$ python3 -q
>>> import numpy as np
>>> import numpy.linalg as la
>>> np.set_printoptions(precision=2, suppress=True, linewidth=160, sign=" ")
>>> X = np.loadtxt("block0.csv", delimiter=",")
>>> X
array([[ 5., -5.,  1., -3.],
       [ 6., -6.,  2., -4.],
       [ 0.,  0.,  2.,  0.],
       [-6.,  6., -2.,  4.]])
>>> U, sig, Vh = la.svd(X, full_matrices=False)
>>> round(float(np.sqrt((sig ** 2).sum())), 2), round(la.norm(X), 2)
(15.75, np.float64(15.75))
>>> np.allclose(U * sig @ Vh, X)
True
>>> sig.round(2) + 0
array([ 15.61,   2.04,   0.25,   0.  ])
>>> np.abs(Vh[0])
array([ 0.63,  0.63,  0.19,  0.41])
>>> np.round(U.T @ X @ Vh.T, 2) + 0
array([[ 15.61,   0.  ,   0.  ,   0.  ],
       [  0.  ,   2.04,   0.  ,   0.  ],
       [  0.  ,   0.  ,   0.25,   0.  ],
       [  0.  ,   0.  ,   0.  ,   0.  ]])
>>> np.round(Vh @ Vh.T, 2) + 0
array([[ 1.,  0.,  0.,  0.],
       [ 0.,  1.,  0.,  0.],
       [ 0.,  0.,  1.,  0.],
       [ 0.,  0.,  0.,  1.]])
>>> np.abs(U[:, 0]).round(6).argmax()
np.int64(1)
>>> np.round(la.eigvals(X), 2) + 0
array([ 2.,  1.,  0.,  2.])
>>> round(la.det(2 * X), 2), np.round(la.det(X), 2)
(np.float64(0.0), np.float64(0.0))
>>> np.einsum("ii->", X)
np.float64(5.0)
>>> E = np.loadtxt("dump.csv", delimiter=",")
>>> E
array([[-1.09,  0.56,  0.21, -1.95,  2.69, -1.27, -0.18,  1.92, -0.19, -0.93, -0.64,  0.7 , -0.13],
       [ 3.37, -0.11,  1.13, -0.84,  3.49, -4.99,  1.49,  2.84,  0.71,  0.98,  3.83, -1.6 ,  5.49],
       [-0.97,  2.25,  1.65,  0.09, -0.08, -1.84, -2.6 ,  2.17, -2.43,  2.94,  1.84, -0.24, -0.75],
       [ 0.11, -2.42, -0.44,  0.09, -0.13,  1.15, -0.67,  0.32,  1.77, -0.7 , -1.08,  1.58, -1.56],
       [ 4.61, -1.65,  0.24,  2.3 ,  0.55,  2.95,  1.47,  1.93,  5.53, -5.33, -1.48,  1.14,  1.15],
       [-0.92, -3.21, -1.46, -2.66, -3.3 , -0.81, -2.82, -5.13, -3.38,  4.37,  1.42,  0.87, -0.57],
       [ 2.06, -5.89,  1.59,  0.66, -0.43, -0.33,  1.3 ,  0.91,  3.11,  0.73, -0.95, -1.59,  2.14],
       [-1.57,  0.29,  0.53,  0.23,  4.68, -0.45,  0.03,  0.37, -1.77, -1.95, -1.7 ,  1.16,  0.27],
       [ 1.51, -0.47,  0.19, -3.54, -0.24, -2.94,  1.49, -0.42,  0.9 ,  2.73, -2.25, -2.96,  1.02],
       [-1.82,  0.57,  2.68, -4.66,  2.42,  1.65, -2.63, -1.69, -1.32, -1.53,  2.95, -1.91, -1.09],
       [-0.23, -0.95, -1.1 ,  0.26,  2.06, -0.98, -2.5 , -2.61, -2.71, -1.32,  1.41,  0.16,  1.1 ],
       [-0.57, -0.61,  0.24, -0.97, -1.27,  2.4 , -1.52,  2.67,  1.1 , -1.64,  0.92,  0.41, -1.16],
       [-0.92,  4.97,  2.94,  1.87, -1.05, -1.83, -1.99,  2.28,  0.04,  0.99,  0.61,  0.08, -1.21],
       [-1.65, -3.56,  1.36,  1.34, -1.85,  1.48, -0.26, -5.1 ,  0.9 , -1.32, -2.42,  1.62, -2.85],
       [-1.69, -1.38,  1.89, -3.27, -1.35,  1.52, -1.06, -1.99,  0.77,  0.67,  2.01, -0.53, -1.32],
       [ 2.04, -2.01,  0.27,  0.57, -2.61,  2.52, -1.71, -3.69,  1.02, -0.42,  1.25,  0.29, -2.85],
       [ 0.73, -3.29,  0.64, -0.23, -1.58,  0.76,  1.35, -0.59,  5.12, -2.33, -0.63, -1.24, -1.87]])
>>> proj = E @ la.solve(E.T @ E, E.T)
>>> np.allclose(proj @ proj, proj)
True
>>> proj @ E[:, 3]
array([-1.95, -0.84,  0.09,  0.09,  2.3 , -2.66,  0.66,  0.23, -3.54, -4.66,  0.26, -0.97,  1.87,  1.34, -3.27,  0.57, -0.23])
>>> np.round(la.eigvalsh(proj), 2) + 0
array([ 0.,  0.,  0.,  0.,  1.,  1.,  1.,  1.,  1.,  1.,  1.,  1.,  1.,  1.,  1.,  1.,  1.])
>>> f = np.array([9, 4, 1])
>>> np.cross(E[4, :3], E[2, :3])
array([-3.26, -7.84,  8.77])
>>> vec = np.array([-1, 2, 0, -2, -2, -2, 0, 2, 2, 1, -2, -1, -1])
>>> target = E @ vec
>>> beta, lr = np.zeros(13), 1 / la.norm(E, 2) ** 2
>>> for i in range(3):
...     beta -= lr * E.T @ (E @ beta - target)
...     if i % 1 == 0: print(i, round(la.norm(E @ beta - target), 2))
... 
0 30.21
1 23.03
2 17.92
>>> beta
array([-0.33,  1.3 ,  0.49, -0.63, -0.93, -0.76,  0.5 ,  1.47,  0.75,  1.16, -0.67, -0.73, -0.5 ])
>>> round(la.cond(E), 2)
np.float64(20.74)
>>> B = np.c_[E[:, :2] @ np.array([[3, -1], [-1, 2]]), np.array([3, 4, 1, -5, 3, -5, -4, -4, 5, 1, 2, 4, -4, 1, 4, -2, 2])]
>>> B
array([[ -3.83,   2.21,   3.  ],
       [ 10.22,  -3.59,   4.  ],
       [ -5.16,   5.47,   1.  ],
       [  2.75,  -4.95,  -5.  ],
       [ 15.48,  -7.91,   3.  ],
       [  0.45,  -5.5 ,  -5.  ],
       [ 12.07, -13.84,  -4.  ],
       [ -5.  ,   2.15,  -4.  ],
       [  5.  ,  -2.45,   5.  ],
       [ -6.03,   2.96,   1.  ],
       [  0.26,  -1.67,   2.  ],
       [ -1.1 ,  -0.65,   4.  ],
       [ -7.73,  10.86,  -4.  ],
       [ -1.39,  -5.47,   1.  ],
       [ -3.69,  -1.07,   4.  ],
       [  8.13,  -6.06,  -2.  ],
       [  5.48,  -7.31,   2.  ]])
>>> la.matrix_rank(np.c_[E, B])
np.int64(14)
>>> W1 = np.array([[-3, -1, 3, 2, -1, 1],
...     [-2, 3, -2, -3, -3, -2],
...     [3, 3, 1, -2, 3, 0],
...     [0, 0, 3, -1, 3, 3],
...     [-1, -2, 2, 2, 1, 3],
...     [2, 1, 1, 3, -2, -2],
...     [-2, -1, 0, -3, -2, 0],
...     [1, 1, 3, -3, -3, -3],
...     [-2, -1, -1, -2, 0, 2],
...     [0, -3, -2, 0, -1, -3],
...     [-3, 0, 0, 2, 2, 2],
...     [0, -2, 3, -1, -2, 3],
...     [1, -2, 2, -3, 1, -3]])
>>> beta = np.array([4, -5, -7, 4, -3, -6])
>>> hid = np.maximum(E @ W1 + beta, 0)
>>> (hid > 0).mean(axis=0)
array([ 0.76,  0.29,  0.29,  0.65,  0.59,  0.41])
>>> la.matrix_rank(hid)
np.int64(6)
>>> (hid > 0).astype(int)
array([[ 1,  0,  0,  0,  0,  0],
       [ 0,  0,  1,  0,  1,  0],
       [ 1,  1,  0,  0,  0,  0],
       [ 1,  0,  1,  1,  0,  1],
       [ 0,  0,  1,  0,  0,  1],
       [ 1,  0,  0,  1,  1,  0],
       [ 1,  0,  1,  1,  1,  0],
       [ 1,  0,  1,  1,  1,  1],
       [ 0,  0,  0,  0,  0,  0],
       [ 1,  1,  0,  1,  1,  0],
       [ 1,  0,  0,  1,  1,  1],
       [ 1,  1,  0,  1,  0,  0],
       [ 1,  1,  0,  0,  0,  0],
       [ 1,  0,  0,  1,  1,  1],
       [ 1,  1,  0,  1,  1,  0],
       [ 1,  0,  0,  1,  1,  1],
       [ 0,  0,  0,  1,  1,  1]])
>>> cent = np.array([[2, 0], [0, 0], [5, 5], [1, 0], [4, 0], [2, 1]])
>>> (hid @ cent).round(6).argmax(axis=1)
array([ 0,  0,  0,  0,  0,  0,  0,  0,  0,  0,  0,  0,  0,  0,  0,  0,  0])
